$ python3 -q
>>> import numpy as np
>>> np.set_printoptions(precision=2, suppress=True, linewidth=140)
>>> J = np.load("sample1.npy")
>>> J
array([[9, 6, 0, 6, 9, 4],
       [8, 8, 2, 2, 4, 0],
       [9, 8, 6, 8, 7, 7],
       [7, 7, 3, 8, 7, 4],
       [0, 5, 6, 3, 1, 9],
       [7, 8, 5, 4, 1, 0]])
>>> out = J / np.sqrt((J ** 2).mean(axis=1, keepdims=True))
>>> out[0]
array([1.39, 0.93, 0.  , 0.93, 1.39, 0.62])
>>> J - J.mean(axis=1, keepdims=True)
array([[ 3.33,  0.33, -5.67,  0.33,  3.33, -1.67],
       [ 4.  ,  4.  , -2.  , -2.  ,  0.  , -4.  ],
       [ 1.5 ,  0.5 , -1.5 ,  0.5 , -0.5 , -0.5 ],
       [ 1.  ,  1.  , -3.  ,  2.  ,  1.  , -2.  ],
       [-4.  ,  1.  ,  2.  , -1.  , -3.  ,  5.  ],
       [ 2.83,  3.83,  0.83, -0.17, -3.17, -4.17]])
>>> rng = np.random.default_rng(25104)
>>> labels = rng.permutation(6)
>>> labels
array([2, 1, 3, 4, 5, 0])
>>> out = J[labels][:, labels]
>>> out
array([[6, 8, 8, 7, 7, 9],
       [2, 8, 2, 4, 0, 8],
       [3, 7, 8, 7, 4, 7],
       [6, 5, 3, 1, 9, 0],
       [5, 8, 4, 1, 0, 7],
       [0, 6, 6, 9, 4, 9]])
>>> np.round(np.linalg.det(out), 2), round(np.linalg.det(J[labels]), 2)
(np.float64(6878.0), np.float64(6878.0))
>>> np.sort(np.abs(np.linalg.eigvals(out)))
array([ 1.24,  1.24,  3.74,  6.24,  6.24, 30.44])
>>> np.allclose(out, J)
False
>>> np.diag(out)
array([6, 8, 8, 1, 0, 9])
>>> M = np.load("dump.npy")
>>> M
array([[ 3.92, -1.97, -2.46,  2.74, -2.87,  5.14],
       [ 2.1 ,  3.28,  1.31,  3.25, -5.94, -3.47],
       [ 1.61,  1.79,  5.06, -2.43, -1.69,  5.56],
       [-0.33, -4.56,  0.46, -3.25, -3.68, -3.41],
       [ 1.46, -4.31,  3.33,  1.77,  2.74, -2.44],
       [-5.91, -2.31,  0.11,  3.77, -1.14,  1.84]])
>>> U, s, Vt = np.linalg.svd(M, full_matrices=False)
>>> np.abs(U[:, 0]).round(6).argmax()
np.int64(2)
>>> U.shape, s.shape, Vt.shape
((6, 6), (6,), (6, 6))
>>> np.round(U.T @ U, 2) + 0
array([[1., 0., 0., 0., 0., 0.],
       [0., 1., 0., 0., 0., 0.],
       [0., 0., 1., 0., 0., 0.],
       [0., 0., 0., 1., 0., 0.],
       [0., 0., 0., 0., 1., 0.],
       [0., 0., 0., 0., 0., 1.]])
>>> (s > 1e-8).sum()
np.int64(6)
>>> np.round(U.T @ M @ Vt.T, 2) + 0
array([[10.01,  0.  ,  0.  ,  0.  ,  0.  ,  0.  ],
       [ 0.  ,  8.99,  0.  ,  0.  ,  0.  ,  0.  ],
       [ 0.  ,  0.  ,  8.1 ,  0.  ,  0.  ,  0.  ],
       [ 0.  ,  0.  ,  0.  ,  7.29,  0.  ,  0.  ],
       [ 0.  ,  0.  ,  0.  ,  0.  ,  6.56,  0.  ],
       [ 0.  ,  0.  ,  0.  ,  0.  ,  0.  ,  5.9 ]])
>>> np.allclose(U * s @ Vt, M)
True
>>> s / s[0]
array([1.  , 0.9 , 0.81, 0.73, 0.66, 0.59])
>>> round(float(np.sqrt((s ** 2).sum())), 2), round(np.linalg.norm(M), 2)
(19.44, np.float64(19.44))
>>> np.abs(Vt[0])
array([0.38, 0.4 , 0.07, 0.06, 0.31, 0.77])
